% python3 -q
>>> import numpy as np
>>> np.set_printoptions(suppress=True, linewidth=100)
>>> def tidy(a):
...     return np.round(a, 3) + 0
... 
>>> data = np.load("out15.npy")
>>> print(data)
[[ 3  4  5  6]
 [ 7  8  9 10]
 [11 12 13 14]
 [15 16 17 18]
 [19 20 21 22]]
>>> print(tidy(np.linalg.norm(data, axis=1)))
[ 9.274 17.146 25.1   33.076 41.061]
>>> print(data[3] @ data[0])
302
>>> print(tidy(np.linalg.norm(data, axis=0)))
[27.659 29.665 31.702 33.764]
>>> print(tidy(np.linalg.norm(data[3], 1)), tidy(np.linalg.norm(data[3], np.inf)))
66.0 18.0
>>> print(tidy(np.linalg.norm(data) ** 2 / np.linalg.norm(data, 2) ** 2))
1.001
>>> print(np.linalg.cond(data) > 100)
True
>>> print(tidy(np.linalg.norm(data, 2) / np.linalg.norm(data)))
0.999
>>> t3 = np.stack([data, -1 * data, data[::-1]])
>>> print(np.linalg.matrix_rank(t3.reshape(3, -1)))
2
>>> print(t3.shape)
(3, 5, 4)
>>> print(t3.sum(axis=0))
[[19 20 21 22]
 [15 16 17 18]
 [11 12 13 14]
 [ 7  8  9 10]
 [ 3  4  5  6]]
>>> print((t3 @ data.T).shape)
(3, 5, 5)
>>> print(data.reshape(-1, 2))
[[ 3  4]
 [ 5  6]
 [ 7  8]
 [ 9 10]
 [11 12]
 [13 14]
 [15 16]
 [17 18]
 [19 20]
 [21 22]]
>>> print(data.reshape(2, -1))
[[ 3  4  5  6  7  8  9 10 11 12]
 [13 14 15 16 17 18 19 20 21 22]]
>>> t3 = data.reshape(5, 2, -1)
>>> print(np.einsum("ihd,jhd->hij", t3, t3).shape)
(2, 5, 5)
>>> print(t3.shape)
(5, 2, 2)
>>> print(t3.transpose(1, 0, 2))
[[[ 3  4]
  [ 7  8]
  [11 12]
  [15 16]
  [19 20]]

 [[ 5  6]
  [ 9 10]
  [13 14]
  [17 18]
  [21 22]]]
>>> print(t3.sum(axis=1))
[[ 8 10]
 [16 18]
 [24 26]
 [32 34]
 [40 42]]
>>> Uu, sv, Vh = np.linalg.svd(data)
>>> print(np.argmax(sv[:-1] / (sv[1:] + 1e-6)) + 1)
2
>>> A2 = Uu[:, :2] @ np.diag(sv[:2]) @ Vh[:2]
>>> print(tidy(A2))
[[ 3.  4.  5.  6.]
 [ 7.  8.  9. 10.]
 [11. 12. 13. 14.]
 [15. 16. 17. 18.]
 [19. 20. 21. 22.]]
>>> print(np.linalg.matrix_rank(A2))
2
>>> A = np.load("data.npy")
>>> print(A)
[[-6  0  0  0]
 [ 3  8  0  0]
 [ 2  8 -7  0]
 [-4 -8  8 -9]]
>>> rng = np.random.default_rng(72)
>>> labels = rng.permutation(4)
>>> A2 = A[:, labels] * rng.choice([-1, 1], 4)
>>> print(A2)
[[ 0  0  0  6]
 [ 0  0 -8 -3]
 [ 7  0 -8 -2]
 [-8  9  8  4]]
>>> Uu, _, Vh = np.linalg.svd(A.T @ A2)
>>> print(tidy(np.linalg.lstsq(A, A2)[0]))
[[ 0.  0.  0. -1.]
 [ 0.  0. -1.  0.]
 [-1.  0.  0.  0.]
 [ 0. -1.  0.  0.]]
>>> M = np.load("w.npy")
>>> print(M)
[[ 4.   2.1]
 [ 9.5  0.9]
 [-6.5 -1.3]
 [ 0.5  1.1]
 [ 5.  -0.2]]
>>> A2 = np.c_[M[:, :1] @ np.array([[5]]), np.array([2, -3, 1, -1, -1])]
>>> print(A2)
[[ 20.    2. ]
 [ 47.5  -3. ]
 [-32.5   1. ]
 [  2.5  -1. ]
 [ 25.   -1. ]]
>>> print(tidy(np.linalg.norm(np.linalg.qr(M)[0].T @ A2, axis=0) ** 2 / ((A2 ** 2).sum(axis=0) + 1e-12)))
[1.    0.595]
>>> print(tidy(np.linalg.lstsq(M, A2[:, 0])[0]))
[5. 0.]
>>> print(np.linalg.matrix_rank(A2))
2
>>> O = A2.astype(float).copy()
>>> for j in range(2):
...     O[:, j] -= O[:, :j] @ (O[:, :j].T @ O[:, j])
...     O[:, j] /= np.linalg.norm(O[:, j])
... 
>>> print(tidy(O.T @ A2))
[[65.907 -2.466]
 [ 0.     3.15 ]]
>>> print(tidy(O))
[[ 0.303  0.873]
 [ 0.721 -0.388]
 [-0.493 -0.069]
 [ 0.038 -0.288]
 [ 0.379 -0.021]]
>>> proj = M @ np.linalg.solve(M.T @ M, M.T)
>>> print(tidy((np.eye(5) - proj) @ M))
[[0. 0.]
 [0. 0.]
 [0. 0.]
 [0. 0.]
 [0. 0.]]
>>> print(tidy(np.diag(proj)))
[0.601 0.566 0.273 0.232 0.328]
>>> r0, r1 = M[4], M[3]
>>> print(r0 @ r1)
2.28
>>> pr = (r0 @ r1) / (r0 @ r0) * r0
>>> print(tidy(np.linalg.norm(r0 + r1) ** 2 + np.linalg.norm(r0 - r1) ** 2))
53.0
>>> print(tidy(pr))
[ 0.455 -0.018]
>>> print(tidy(r1 - pr))
[0.045 1.118]
>>> print(np.linalg.matrix_rank(np.outer(r0, r1)))
1
>>> def softmax(z):
...     e = np.exp(z - z.max(axis=-1, keepdims=True))
...     return e / e.sum(axis=-1, keepdims=True)
... 
>>> print(tidy(softmax(M[0] + -3)))
[0.87 0.13]
>>> print(tidy(softmax(M).sum(axis=1)))
[1. 1. 1. 1. 1.]
>>> scores = M @ M.T / np.sqrt(2)
>>> print(softmax(scores).round(6).argmax(axis=1))
[1 1 2 1 1]
>>> print(tidy(softmax(scores)[0] @ M))
[9.5 0.9]
>>> C = 3 * np.array([[-0.4, -0.8, 1.4, -1.4],
...     [-0.2, 0.3, -0.2, 2.9],
...     [-0.8, 0.3, 0.4, -0.7]])
>>> labels = rng.integers(0, 3, 26)
>>> mat = C[labels] + rng.normal(size=(26, 4))
>>> print(tidy(mat))
[[-1.077 -3.163  4.988 -2.756]
 [ 0.243  1.026 -1.184  9.228]
 [-3.685  1.739  1.951 -2.021]
 [ 0.395  0.418  0.217  9.186]
 [-1.268 -1.664  3.542 -4.528]
 [-2.167  0.957 -0.003  9.399]
 [-0.181  1.577  0.323  7.219]
 [-2.78   0.051  0.801 -1.94 ]
 [-0.185 -2.848  3.487 -6.267]
 [ 0.599  0.333  0.719  9.139]
 [-1.825 -3.974  3.575 -4.381]
 [-1.181 -1.719  2.972 -4.631]
 [-2.713  1.946  1.727 -2.061]
 [-2.581 -0.297  1.23  -4.455]
 [-3.848 -0.002  1.484 -1.76 ]
 [-0.842 -1.759  3.509 -4.541]
 [-1.618  1.151 -1.806  8.982]
 [ 1.322 -0.669  3.827 -5.013]
 [-2.094  0.396  0.773 -0.105]
 [-2.089 -2.159  3.987 -2.743]
 [-0.244  0.219  0.524  8.92 ]
 [-1.542  0.156 -2.459  8.175]
 [-0.648  0.484 -1.46   8.615]
 [-1.639 -2.366  4.688 -4.187]
 [-1.336  0.006 -0.323  6.938]
 [-2.243  0.979 -2.311 -3.796]]
>>> proj = mat @ np.linalg.solve(mat.T @ mat, mat.T)
>>> print(tidy(np.trace(proj)))
4.0
>>> print(np.linalg.matrix_rank(np.eye(26) - proj))
22
>>> print(tidy(np.linalg.eigvalsh(proj)))
[0. 0. 0. 0. 0. 0. 0. 0. 0. 0. 0. 0. 0. 0. 0. 0. 0. 0. 0. 0. 0. 0. 1. 1. 1. 1.]
>>> Uu, sv, Vh = np.linalg.svd(data)
>>> evecs = Vh[:(sv > 1e-8).sum()]
>>> x = data[4] + -2 * data[3] + rng.integers(2) * np.eye(4)[3]
>>> print(x)
[-11. -12. -13. -13.]
>>> print(np.allclose(evecs.T @ evecs @ x, x))
False
>>> print(tidy(evecs.T @ evecs))
[[ 0.7  0.4  0.1 -0.2]
 [ 0.4  0.3  0.2  0.1]
 [ 0.1  0.2  0.3  0.4]
 [-0.2  0.1  0.4  0.7]]
>>> gram = np.cov(mat, rowvar=False)
>>> print(tidy(np.polyfit(mat[:, 3], mat[:, 2], 1)))
[-0.259  1.643]
>>> print(np.argwhere(np.triu(np.abs(np.corrcoef(mat.T)) > 0.8, 1)))
[]
>>> print(tidy(np.corrcoef(mat[:, 3], mat[:, 2])[0, 1]))
-0.723
>>> x = np.array([-2, 2, 5, -2])
>>> target = mat @ x
>>> print(tidy(np.linalg.solve(mat.T @ mat, mat.T @ target)))
[-2.  2.  5. -2.]
>>> target = target + 0.05 * rng.normal(size=26)
>>> print(tidy(target))
[ 26.264 -22.891  24.671 -17.209  25.978 -12.574  -9.294  13.571  24.664 -15.206  22.371  23.076
  22.044  19.706  18.559  24.822 -21.494  25.198   9.073  25.317 -14.267 -25.205 -22.154  30.337
 -12.94    2.562]
>>> b, *_ = np.linalg.lstsq(mat, target)
>>> print(b.round())
[-2.  2.  5. -2.]
>>> d = np.linalg.norm(mat[:, None] - mat[None], axis=-1)
>>> print((d + 1e9 * np.eye(26)).round(6).argmin(axis=1))
[19 22 12  9 15 16 24 14 15  3 23  4  2  7  7  4 22 15  7 23  3 16  1  4  6  7]
>>> print(np.linalg.matrix_rank(d ** 2))
6
>>> print(d.mean(axis=1).argmax())
1
>>> print(np.flatnonzero(d[4] < d.mean() / 2))
[ 0  4  8 10 11 13 15 17 19 23]
>>> print(tidy(d[:5, :5]))
[[ 0.    14.178  6.372 13.43   2.741]
 [14.178  0.    12.341  1.535 14.869]
 [ 6.372 12.341  0.    12.124  5.122]
 [13.43   1.535 12.124  0.    14.361]
 [ 2.741 14.869  5.122 14.361  0.   ]]
>>> A2 = np.array([[3, -5, 4], [4, 6, 3], [-3, -3, 1]])
>>> X = np.block([[np.zeros((3, 3)), A2], [A2.T, np.zeros((3, 3))]])
>>> print(X)
[[ 0.  0.  0.  3. -5.  4.]
 [ 0.  0.  0.  4.  6.  3.]
 [ 0.  0.  0. -3. -3.  1.]
 [ 3.  4. -3.  0.  0.  0.]
 [-5.  6. -3.  0.  0.  0.]
 [ 4.  3.  1.  0.  0.  0.]]
>>> # equal to its transpose
>>> print(tidy(np.linalg.eigvalsh(X).min()))
-8.816
>>> print(np.all(np.linalg.eigvalsh(X) > 0))
False
>>> A2 = data / np.linalg.norm(data, axis=1, keepdims=True)
>>> gram = A2 @ A2.T
>>> print(tidy(np.linalg.norm(A2, axis=1)))
[1. 1. 1. 1. 1.]
>>> print((gram - 2 * np.eye(5)).round(6).argmax(axis=1))
[1 2 3 4 3]
>>> evals, evecs = np.linalg.eigh(X)
>>> print(np.unique(evals.round(6) + 0, return_counts=True)[1])
[1 1 1 1 1 1]
>>> print(tidy(np.linalg.eigvalsh(X @ X)))
[ 4.874  4.874 47.398 47.398 77.728 77.728]
>>> print(np.abs(evecs[:, -1]).round(6).argmax())
4
>>> print(tidy(evecs.T @ evecs))
[[1. 0. 0. 0. 0. 0.]
 [0. 1. 0. 0. 0. 0.]
 [0. 0. 1. 0. 0. 0.]
 [0. 0. 0. 1. 0. 0.]
 [0. 0. 0. 0. 1. 0.]
 [0. 0. 0. 0. 0. 1.]]
>>> print(tidy(np.abs(evecs[:, -1])))
[0.239 0.588 0.311 0.291 0.642 0.056]
>>> print(tidy(evecs @ np.diag(evals) @ evecs.T))
[[ 0.  0.  0.  3. -5.  4.]
 [ 0.  0.  0.  4.  6.  3.]
 [ 0.  0.  0. -3. -3.  1.]
 [ 3.  4. -3.  0.  0.  0.]
 [-5.  6. -3.  0.  0.  0.]
 [ 4.  3.  1.  0.  0.  0.]]
>>> print(tidy(evecs.T @ X @ evecs))
[[-8.816  0.     0.     0.     0.     0.   ]
 [ 0.    -6.885  0.     0.     0.     0.   ]
 [ 0.     0.    -2.208  0.     0.     0.   ]
 [ 0.     0.     0.     2.208  0.     0.   ]
 [ 0.     0.     0.     0.     6.885  0.   ]
 [ 0.     0.     0.     0.     0.     8.816]]
>>> print(tidy(np.linalg.eigvalsh(X + -2 * np.eye(6))))
[-10.816  -8.885  -4.208   0.208   4.885   6.816]
>>> labels = rng.permutation(6)
>>> A2 = X[:, labels] * rng.choice([-1, 1], 6)
>>> print(A2)
[[-4. -5.  0. -3.  0. -0.]
 [-3.  6.  0. -4.  0. -0.]
 [-1. -3.  0.  3.  0. -0.]
 [-0.  0. -3. -0.  4. -3.]
 [-0.  0. -3. -0.  6.  5.]
 [-0.  0.  1. -0.  3. -4.]]
>>> Uu, _, Vh = np.linalg.svd(X.T @ A2)
>>> print(labels)
[5 4 2 3 1 0]
>>> print(tidy(Uu @ Vh))
[[ 0.  0.  0.  0.  0. -1.]
 [ 0.  0.  0.  0.  1.  0.]
 [ 0.  0.  1.  0.  0.  0.]
 [ 0.  0.  0. -1.  0.  0.]
 [ 0.  1.  0.  0.  0.  0.]
 [-1.  0.  0.  0.  0.  0.]]
>>> print(tidy(X.mean(axis=0)))
[ 0.333  2.167 -0.833  0.667 -0.333  1.333]
>>> print(X.sum(axis=1))
[ 2. 13. -5.  4. -2.  8.]
>>> print(tidy(np.linalg.svd(X, compute_uv=False)))
[8.816 8.816 6.885 6.885 2.208 2.208]
>>> print(X.shape)
(6, 6)
>>> print(X - X[0])
[[ 0.  0.  0.  0.  0.  0.]
 [ 0.  0.  0.  1. 11. -1.]
 [ 0.  0.  0. -6.  2. -3.]
 [ 3.  4. -3. -3.  5. -4.]
 [-5.  6. -3. -3.  5. -4.]
 [ 4.  3.  1. -3.  5. -4.]]
>>> feats = np.load("arr.npy")
>>> print(feats)
[[-2  1  0  0]
 [ 1 -3  0  0]
 [ 0  0 -2  1]
 [ 0  0  1 -3]]
>>> # splits into 2 blocks
>>> evals, evecs = np.linalg.eig(feats)
>>> print(tidy(np.sort(np.linalg.eigvals(feats @ feats))))
[ 1.91  1.91 13.09 13.09]
>>> print(tidy(np.sort(np.linalg.eigvals(feats.T))))
[-3.618 -3.618 -1.382 -1.382]
>>> print(feats @ feats)
[[ 5 -5  0  0]
 [-5 10  0  0]
 [ 0  0  5 -5]
 [ 0  0 -5 10]]
>>> print(np.flatnonzero(np.linalg.matrix_power((feats != 0) + (feats.T != 0) + np.eye(4), 4)[1]))
[0 1]
>>> print((np.linalg.matrix_power((feats != 0) + (feats.T != 0) + np.eye(4), 4) > 0).astype(int))
[[1 1 0 0]
 [1 1 0 0]
 [0 0 1 1]
 [0 0 1 1]]
>>> print(tidy(np.linalg.det(feats)))
25.0
>>> print(tidy(np.sort(np.linalg.eigvals(feats).real)))
[-3.618 -3.618 -1.382 -1.382]
>>> W0 = np.load("x.npy")
>>> print(W0)
[[63.012 28.969 35.014  8.063]
 [53.982 25.973 25.988  7.974]
 [45.008 12.993 34.016  7.021]
 [48.014 29.984 20.998  3.016]]
>>> labels = rng.permutation(4)
>>> print(labels)
[0 1 2 3]
>>> A2 = W0[labels][:, labels]
>>> print(tidy(np.linalg.det(A2)), tidy(np.linalg.det(W0[labels])))
184.504 184.504
>>> print(tidy(np.sort(np.abs(np.linalg.eigvals(A2)))))
[  0.031   4.414  11.454 119.007]
>>> print(np.allclose(A2, W0))
True
>>> A2 = np.array([[-1, 2], [2, -2], [1, 0], [-2, 1]])
>>> print(np.vstack([W0, A2.T]).shape)
(6, 4)
>>> print(np.linalg.matrix_rank(W0 @ A2))
2
>>> print(tidy(np.einsum("ik,kj->ji", W0, A2)))
[[13.814  8.004  0.952 26.92 ]
 [76.149 63.992 71.051 39.076]]
>>> gram = W0.T @ W0
>>> print(tidy(np.diag(gram)))
[11215.633  2581.658  3499.361   186.987]
>>> print(np.allclose(gram, gram.T))
True
>>> print(tidy(np.trace(gram)), tidy((W0 ** 2).sum()))
17483.639 17483.639
>>> J = np.load("sample11.npy")
>>> print(J)
[[1.    0.7   0.49  0.343 0.24  0.168]
 [0.7   1.    0.7   0.49  0.343 0.24 ]
 [0.49  0.7   1.    0.7   0.49  0.343]
 [0.343 0.49  0.7   1.    0.7   0.49 ]
 [0.24  0.343 0.49  0.7   1.    0.7  ]
 [0.168 0.24  0.343 0.49  0.7   1.   ]]
>>> evals, evecs = np.linalg.eigh(J)
>>> x = np.array([2, 1, 2, -1, -2, 1])
>>> print(tidy(evecs * np.abs(evals) @ evecs.T))
[[1.    0.7   0.49  0.343 0.24  0.168]
 [0.7   1.    0.7   0.49  0.343 0.24 ]
 [0.49  0.7   1.    0.7   0.49  0.343]
 [0.343 0.49  0.7   1.    0.7   0.49 ]
 [0.24  0.343 0.49  0.7   1.    0.7  ]
 [0.168 0.24  0.343 0.49  0.7   1.   ]]
>>> print(tidy(x @ J @ x))
13.7
>>> print((np.sign(evecs[:, -1].round(6)) == np.sign(evecs[0, -1].round(6))).astype(int))
[1 1 1 1 1 1]
>>> print(np.abs(J).sum(axis=1).max(), tidy(np.abs(evals).max()))
3.723 3.417
>>> print(tidy(evecs * np.sqrt(evals) @ evecs.T))
[[0.91  0.346 0.185 0.109 0.068 0.044]
 [0.346 0.853 0.326 0.177 0.106 0.068]
 [0.185 0.326 0.844 0.322 0.177 0.109]
 [0.109 0.177 0.322 0.844 0.326 0.185]
 [0.068 0.106 0.177 0.326 0.853 0.346]
 [0.044 0.068 0.109 0.185 0.346 0.91 ]]
